$ ipython --no-banner

In [1]: import numpy as np

In [2]: np.set_printoptions(precision=2, suppress=True, linewidth=120)

In [3]: feats = np.array([[-1.0, 1.0, -1.0], [-7.0, 5.0, -3.0], [-5.0, 3.0, -1.0]])

In [4]: # rank 2

In [5]: rng = np.random.default_rng(789381)

In [6]: M2 = feats + rng.integers(-2, 3, (3, 2)) @ rng.integers(-2, 3, (2, 3))

In [7]: M2
Out[7]: 
array([[-1.,  9., -5.],
       [-7.,  5., -1.],
       [-5., 11., -5.]])

In [8]: np.linalg.matrix_rank(M2 - feats, tol=1e-8)
Out[8]: np.int64(2)

In [9]: np.linalg.svd(M2 - feats, compute_uv=False)
Out[9]: array([12.68,  1.78,  0.  ])

In [10]: [round(float(x), 2) for x in np.linalg.svd(feats, compute_uv=False)[:3]]
Out[10]: [10.95, 1.1, 0.0]

In [11]: round(np.linalg.norm(feats, 2) / np.linalg.norm(feats), 2)
Out[11]: np.float64(1.0)

In [12]: np.linalg.matrix_rank(feats, rtol=0.1)
Out[12]: np.int64(2)

In [13]: M2 = feats[0, 0] * feats[1:] - np.outer(feats[1:, 0], feats[0])

In [14]: M2
Out[14]: 
array([[ 0.,  2., -4.],
       [ 0.,  2., -4.]])

In [15]: np.flatnonzero(~M2.round(6).any(axis=1))
Out[15]: array([], dtype=int64)

In [16]: feats[:, 0] / feats[0, 0]
Out[16]: array([1., 7., 5.])

In [17]: np.linalg.matrix_rank(M2), np.linalg.matrix_rank(feats)
Out[17]: (np.int64(1), np.int64(2))

In [18]: round(np.linalg.norm(M2, 2) / np.linalg.norm(M2), 2)
Out[18]: np.float64(1.0)

In [19]: np.linalg.matrix_rank(M2, rtol=0.1)
Out[19]: np.int64(1)

In [20]: [round(float(x), 2) for x in np.linalg.svd(M2, compute_uv=False)[:3]]
Out[20]: [6.32, 0.0]

In [21]: P = np.triu(np.array([[-2, 4, -1], [-5, -5, 1], [-4, 2, 3]]), 1) + np.eye(3)

In [22]: M2 = P @ feats @ np.linalg.inv(P)

In [23]: np.linalg.matrix_rank(M2)
Out[23]: np.int64(2)

In [24]: P @ feats - feats @ P
Out[24]: 
array([[-23.,  21., -13.],
       [ -5.,  31., -13.],
       [  0.,  20.,  -8.]])
